In [1]: import numpy as np

In [2]: import numpy.linalg as la

In [3]: np.set_printoptions(suppress=True, linewidth=100)

In [4]: rnd = lambda a: np.round(a, 2) + 0

In [5]: K = np.loadtxt("sample14.csv", delimiter=",")

In [6]: rnd(K)
Out[6]: 
array([[ 1.  ,  0.  ,  0.  ,  0.  ,  0.  ],
       [ 0.  , -0.71,  0.  , -0.71,  0.  ],
       [ 0.  ,  0.  ,  1.  ,  0.  ,  0.  ],
       [ 0.  ,  0.71,  0.  , -0.71,  0.  ],
       [ 0.  ,  0.  ,  0.  ,  0.  ,  1.  ]])

In [7]: hat = np.triu(np.array([[-2, -2, -1, 1, 1],
   ...:     [-1, -2, 1, 0, 1],
   ...:     [2, 2, 0, -2, -1],
   ...:     [1, -2, -2, -1, 2],
   ...:     [1, 1, 2, -1, -2]]), 1) + np.eye(5)

In [8]: other = hat @ K @ la.inv(hat)

In [9]: rnd(other)
Out[9]: 
array([[ 1.  ,  4.12, -4.12, -8.54,  8.83],
       [ 0.  , -0.71,  1.71,  2.71, -2.  ],
       [ 0.  , -1.41,  2.41,  6.24, -9.66],
       [ 0.  ,  0.71, -0.71, -2.12,  4.83],
       [ 0.  ,  0.  ,  0.  ,  0.  ,  1.  ]])

In [10]: rnd(la.det(other))
Out[10]: np.float64(1.0)

In [11]: rnd(hat @ K - K @ hat)
Out[11]: 
array([[ 0.  ,  4.12,  0.  , -0.29,  0.  ],
       [ 0.  ,  0.  ,  1.71,  0.  ,  3.12],
       [ 0.  , -1.41,  0.  ,  3.41,  0.  ],
       [ 0.  ,  0.  , -0.71,  0.  ,  2.71],
       [ 0.  ,  0.  ,  0.  ,  0.  ,  0.  ]])

In [12]: rnd(la.norm(K[0], 1)), rnd(la.norm(K[0], np.inf))
Out[12]: (np.float64(1.0), np.float64(1.0))

In [13]: rnd(la.norm(K, 1)), rnd(la.norm(K, np.inf))
Out[13]: (np.float64(1.41), np.float64(1.41))

In [14]: K[0] @ K[3]
Out[14]: np.float64(0.0)

In [15]: rnd(la.norm(K, "nuc"))
Out[15]: np.float64(5.0)

In [16]: rnd(la.norm(K[0] - K[3]))
Out[16]: np.float64(1.41)

In [17]: rnd(la.svd(K, compute_uv=False))
Out[17]: array([1., 1., 1., 1., 1.])

In [18]: rnd(K.T @ K)
Out[18]: 
array([[1., 0., 0., 0., 0.],
       [0., 1., 0., 0., 0.],
       [0., 0., 1., 0., 0.],
       [0., 0., 0., 1., 0.],
       [0., 0., 0., 0., 1.]])

In [19]: rnd(la.norm(K, axis=0))
Out[19]: array([1., 1., 1., 1., 1.])

In [20]: rnd(K @ K.T)
Out[20]: 
array([[1., 0., 0., 0., 0.],
       [0., 1., 0., 0., 0.],
       [0., 0., 1., 0., 0.],
       [0., 0., 0., 1., 0.],
       [0., 0., 0., 0., 1.]])

In [21]: rnd(la.pinv(K))
Out[21]: 
array([[ 1.  ,  0.  ,  0.  ,  0.  ,  0.  ],
       [ 0.  , -0.71,  0.  ,  0.71,  0.  ],
       [ 0.  ,  0.  ,  1.  ,  0.  ,  0.  ],
       [ 0.  , -0.71,  0.  , -0.71,  0.  ],
       [ 0.  ,  0.  ,  0.  ,  0.  ,  1.  ]])

In [22]: rnd(la.det(2 * K)), rnd(la.det(K))
Out[22]: (np.float64(32.0), np.float64(1.0))

In [23]: rnd(la.det(K[::-1]))
Out[23]: np.float64(1.0)

In [24]: rnd(la.eigvals(K))
Out[24]: array([-0.71+0.71j, -0.71-0.71j,  1.  +0.j  ,  1.  +0.j  ,  1.  +0.j  ])

In [25]: rnd(la.eigvals(K).sum().real)
Out[25]: np.float64(1.59)

In [26]: r0 = np.array([5, 5, 2, 3, 5, 5])

In [27]: rng = np.random.default_rng(568004)

In [28]: data = np.outer(rng.normal(size=26), r0) + 0.3 * rng.normal(size=(26, 6))

In [29]: rnd(data)
Out[29]: 
array([[ -3.11,  -3.77,  -0.68,  -1.78,  -3.25,  -3.15],
       [ -1.77,  -2.06,  -0.42,  -1.22,  -1.71,  -2.03],
       [ -8.89,  -8.6 ,  -3.23,  -5.35,  -8.56,  -8.18],
       [  4.93,   4.61,   1.34,   2.63,   5.13,   5.  ],
       [ -2.13,  -1.6 ,  -0.75,  -1.64,  -1.69,  -2.05],
       [ -1.18,  -1.09,  -0.57,  -0.63,  -0.96,  -1.45],
       [ -4.67,  -4.76,  -1.81,  -3.07,  -4.43,  -4.22],
       [-10.87, -10.72,  -4.5 ,  -6.65, -10.8 , -10.76],
       [  3.05,   2.67,   1.2 ,   1.37,   2.48,   2.71],
       [ -3.74,  -4.12,  -2.08,  -2.43,  -3.58,  -3.89],
       [ -3.81,  -4.36,  -1.33,  -2.33,  -3.56,  -4.15],
       [ -3.96,  -3.74,  -1.85,  -2.24,  -3.48,  -3.76],
       [ -9.06,  -7.79,  -3.6 ,  -5.44,  -8.77,  -8.19],
       [ -0.09,   0.27,   0.36,   0.24,   0.32,  -0.11],
       [  4.57,   4.9 ,   2.1 ,   2.64,   5.05,   5.31],
       [  2.83,   2.75,   1.03,   1.83,   2.74,   3.32],
       [  1.63,   1.72,   0.98,   1.55,   1.61,   1.83],
       [ -0.79,  -1.22,  -1.01,  -0.46,  -0.58,  -1.11],
       [ -3.99,  -4.91,  -1.77,  -2.76,  -4.92,  -4.23],
       [  1.04,   0.59,   0.11,   0.66,   0.41,   0.92],
       [  3.23,   2.91,   1.57,   1.85,   2.73,   2.61],
       [ -6.01,  -5.98,  -2.31,  -3.33,  -5.88,  -6.56],
       [ -6.41,  -6.66,  -2.57,  -3.96,  -6.5 ,  -7.17],
       [ -1.65,  -1.7 ,  -0.66,  -0.95,  -1.22,  -1.14],
       [ -2.59,  -3.03,  -1.33,  -2.07,  -2.91,  -2.57],
       [ -4.72,  -5.06,  -2.13,  -2.83,  -5.11,  -4.91]])

In [30]: labels = data[:, 2] > np.median(data[:, 2])

In [31]: r0 = data[labels].mean(axis=0) - data[~labels].mean(axis=0)

In [32]: labels.astype(int)
Out[32]: array([1, 1, 0, 1, 1, 1, 0, 0, 1, 0, 0, 0, 0, 1, 1, 1, 1, 0, 0, 1, 1, 0, 0, 1, 0, 0])

In [33]: rnd(r0)
Out[33]: array([6.22, 6.24, 2.7 , 3.81, 6.21, 6.27])

In [34]: ((data - data.mean(axis=0)) @ r0 > 0).astype(int)
Out[34]: array([0, 1, 0, 1, 1, 1, 0, 0, 1, 0, 0, 0, 0, 1, 1, 1, 1, 1, 0, 1, 1, 0, 0, 1, 0, 0])

In [35]: np.argsort(-np.abs(r0).round(6), kind="stable")
Out[35]: array([5, 1, 0, 4, 3, 2])

In [36]: E = np.loadtxt("x.csv", delimiter=",")

In [37]: E
Out[37]: 
array([[  0.1,  -0.5,   0.4,  -0.7,  -0.7,  -0.6],
       [ -2.3,  -0.7,   1.1,   1.3,   0.7,   0. ],
       [ -0.2,   1. ,   1.2,   0.2,  -1.2,  -0.1],
       [ -0.2,  -0.5,  -0.3,   0.8,  -0.4,  -0.4],
       [ -0.2,  -1.1,   1.2,  -0.1,   0. ,  -0.4],
       [ -0.2,   0. ,   0.2,   0.8,   1. ,  -0.6],
       [  0.8,  -0.6,  -0.1,   0.8,   1.2,   0.7],
       [  0. ,   1.7,  -1. ,   0.9,  -0.4,   0.9],
       [  1.2,   0.3,   0.4,  -0.8,   0.5,  -1. ],
       [  0.6,  -2. ,   0.3,  -1.2,   0.5,   0.7],
       [  1.2,  -1.3,  -0.4,  -1.2,   0.9,   0. ],
       [ -1.5,   0.6,   0.6,   0.9,  -1.2,  -0.8],
       [  0.3,   0.4,   0.7,  -0.7,  -2. ,  -0.5],
       [  0.9,  -0.4,   0.9,   1.1,   0.7,  -0.2],
       [  0.9,  -0.6,  -0.3,   1.6,  -0.8,   1.7],
       [ -0.1,  -1.4,  -2.3,   0.6,   0.9,  -1.2],
       [ -0.9,   1.3,  -1.8,   1. ,  -0.5,  -0.8],
       [ -0.6,   0.7,   0.8,   0.1,  -0.9,  -1.6],
       [  0.4,  -1.4,  -0.3,  -1.1,  -1.4,   0.6],
       [  0.5,  -0.2,  -1. ,   1.2,   2. ,  -1.4],
       [  1.6,   0.3,  -0.1,  -0.1,   0.7,  -0.3],
       [  0. ,  -0.7,  -1.8,  -1.8,   0.5,  -1.5],
       [ -0.7,   0.1,  -1.9,   0.4,  -0.1,   0.8],
       [  0.6,   0.3,   2. ,   0.1,  -1.3,  -0.1],
       [ -6.5, -10.5,   0. ,  -2. ,   1.5,  -4. ],
       [  1.3,  -1.6,   0.6,  -0.7,   0.3,  -1.3],
       [ -0.1,  -0.1,  -0.1,  -1. ,  -0.4,  -0.8]])

In [38]: def softmax(z):
    ...:     e = np.exp(z - z.max(axis=-1, keepdims=True))
    ...:     return e / e.sum(axis=-1, keepdims=True)
    ...: 

In [39]: rnd(softmax(E).sum(axis=1))
Out[39]: 
array([1., 1., 1., 1., 1., 1., 1., 1., 1., 1., 1., 1., 1., 1., 1., 1., 1., 1., 1., 1., 1., 1., 1.,
       1., 1., 1., 1.])

In [40]: rnd(softmax(E[24]))
Out[40]: array([0.  , 0.  , 0.18, 0.02, 0.8 , 0.  ])

In [41]: scores = E @ E.T / np.sqrt(6)

In [42]: softmax(scores).round(6).argmax(axis=1)
Out[42]: 
array([24, 24, 23, 24, 24, 24,  6,  7,  8, 24, 24, 11, 12, 13, 14, 24, 16, 17, 24, 19, 20, 24, 22,
       23, 24, 24, 24])

In [43]: Ac = E - E.mean(axis=1)
---------------------------------------------------------------------------
ValueError                                Traceback (most recent call last)
Cell In[43], line 1
----> 1 Ac = E - E.mean(axis=1)

ValueError: operands could not be broadcast together with shapes (27,6) (27,) 

In [44]: Ac = E - E.mean(axis=0)

In [45]: Uu, s, vt = la.svd(Ac, full_matrices=False)

In [46]: rnd((s ** 2).sum() ** 2 / (s ** 4).sum())
Out[46]: np.float64(2.41)

In [47]: (np.sign(Uu[:, 0]) == np.sign(Uu[0, 0])).astype(int)
Out[47]: array([1, 0, 1, 1, 0, 1, 1, 1, 1, 0, 0, 1, 1, 1, 1, 0, 1, 1, 0, 1, 1, 0, 1, 1, 0, 0, 1])

In [48]: arr = np.array([[14, 12, 2, 12, 16], [-7, -6, -1, -6, -8], [7, 6, 1, 6, 8]])

In [49]: # columns 1 and 3 are equal

In [50]: [round(float(x), 2) for x in la.svd(arr, compute_uv=False)[:3]]
Out[50]: [33.41, 0.0, 0.0]

In [51]: Uu, s, vt = la.svd(arr, full_matrices=False)

In [52]: np.abs(Uu[:, 0]).round(6).argmax()
Out[52]: np.int64(0)

In [53]: rnd(vt @ vt.T)
Out[53]: 
array([[1., 0., 0.],
       [0., 1., 0.],
       [0., 0., 1.]])

In [54]: (s > 1e-8).sum()
Out[54]: np.int64(1)

In [55]: np.allclose(Uu * s @ vt, arr)
Out[55]: True

In [56]: Uu.shape, s.shape, vt.shape
Out[56]: ((3, 3), (3,), (3, 5))

In [57]: rnd(Uu.T @ arr @ vt.T)
Out[57]: 
array([[33.41,  0.  ,  0.  ],
       [ 0.  ,  0.  ,  0.  ],
       [ 0.  ,  0.  ,  0.  ]])

In [58]: rnd(s)
Out[58]: array([33.41,  0.  ,  0.  ])

In [59]: Uu, s, vt = la.svd(arr)

In [60]: rnd(s)
Out[60]: array([33.41,  0.  ,  0.  ])

In [61]: other = Uu[:, :1] @ np.diag(s[:1]) @ vt[:1]

In [62]: la.matrix_rank(arr, rtol=0.05)
Out[62]: np.int64(1)

In [63]: rnd(np.abs(arr - other).max())
Out[63]: np.float64(0.0)

In [64]: rnd(la.norm(arr - other, 2)), rnd(s[1])
Out[64]: (np.float64(0.0), np.float64(0.0))

In [65]: Uu, s, vt = la.svd(arr)

In [66]: evecs = vt[:(s > 1e-8).sum()]

In [67]: x = arr[1] + -2 * arr[2] + rng.integers(2) * np.eye(5)[4]

In [68]: x
Out[68]: array([-21., -18.,  -3., -18., -23.])

In [69]: rnd(evecs.T @ evecs)
Out[69]: 
array([[0.26, 0.23, 0.04, 0.23, 0.3 ],
       [0.23, 0.19, 0.03, 0.19, 0.26],
       [0.04, 0.03, 0.01, 0.03, 0.04],
       [0.23, 0.19, 0.03, 0.19, 0.26],
       [0.3 , 0.26, 0.04, 0.26, 0.34]])

In [70]: rnd(la.norm(x - evecs.T @ evecs @ x))
Out[70]: np.float64(0.81)

In [71]: rnd(np.diag(evecs.T @ evecs))
Out[71]: array([0.26, 0.19, 0.01, 0.19, 0.34])

In [72]: m1 = np.load("mat.npy")

In [73]: rnd(m1)
Out[73]: 
array([[ 0.99,  0.11, -0.03],
       [ 0.11,  0.1 ,  0.27],
       [-0.03,  0.27,  0.92]])

In [74]: evals, evecs = la.eigh(m1)

In [75]: x = np.array([-3, 2, -1])

In [76]: rnd(evecs * np.maximum(evals, 0) @ evecs.T)
Out[76]: 
array([[ 0.99,  0.11, -0.03],
       [ 0.11,  0.1 ,  0.27],
       [-0.03,  0.27,  0.92]])

In [77]: rnd(x @ m1 @ x)
Out[77]: np.float64(7.57)

In [78]: rnd(evecs * np.abs(evals) @ evecs.T)
Out[78]: 
array([[ 0.99,  0.11, -0.03],
       [ 0.11,  0.1 ,  0.27],
       [-0.03,  0.27,  0.92]])

In [79]: np.diff(arr, axis=0)
Out[79]: 
array([[-21, -18,  -3, -18, -24],
       [ 14,  12,   2,  12,  16]])

In [80]: np.count_nonzero(arr)
Out[80]: np.int64(15)

In [81]: np.abs(arr).max()
Out[81]: np.int64(16)

In [82]: arr.sum(axis=0)
Out[82]: array([14, 12,  2, 12, 16])

In [83]: rnd(la.svd(arr, compute_uv=False))
Out[83]: array([33.41,  0.  ,  0.  ])

In [84]: la.rank(arr)
---------------------------------------------------------------------------
AttributeError                            Traceback (most recent call last)
Cell In[84], line 1
----> 1 la.rank(arr)

AttributeError: module 'numpy.linalg' has no attribute 'rank'

In [85]: arr[:, 5]
---------------------------------------------------------------------------
IndexError                                Traceback (most recent call last)
Cell In[85], line 1
----> 1 arr[:, 5]

IndexError: index 5 is out of bounds for axis 1 with size 5

In [86]: la.matrix_rank(arr)
Out[86]: np.int64(1)

In [87]: labels = rng.integers(0, 3, 2)

In [88]: X = (labels[:, None] == labels) * 3 + np.eye(2)

In [89]: X
Out[89]: 
array([[4., 0.],
       [0., 4.]])

In [90]: # triangular

In [91]: evals, evecs = la.eig(X)

In [92]: rnd(np.sort(la.eigvals(X @ X)))
Out[92]: array([16., 16.])

In [93]: evals
Out[93]: array([4., 4.])

In [94]: np.prod(evals)
Out[94]: np.float64(16.0)

In [95]: x = np.ones(2)

In [96]: for _ in range(7):
    ...:     x = X @ x
    ...:     x /= la.norm(x)
    ...:     print(round(x @ X @ x, 2))
    ...: 
4.0
4.0
4.0
4.0
4.0
4.0
4.0

In [97]: rnd(x)
Out[97]: array([0.71, 0.71])

In [98]: Lm = la.cholesky(X)

In [99]: np.diag(Lm) ** 2
Out[99]: array([4., 4.])

In [100]: Lm @ Lm.T
Out[100]: 
array([[4., 0.],
       [0., 4.]])
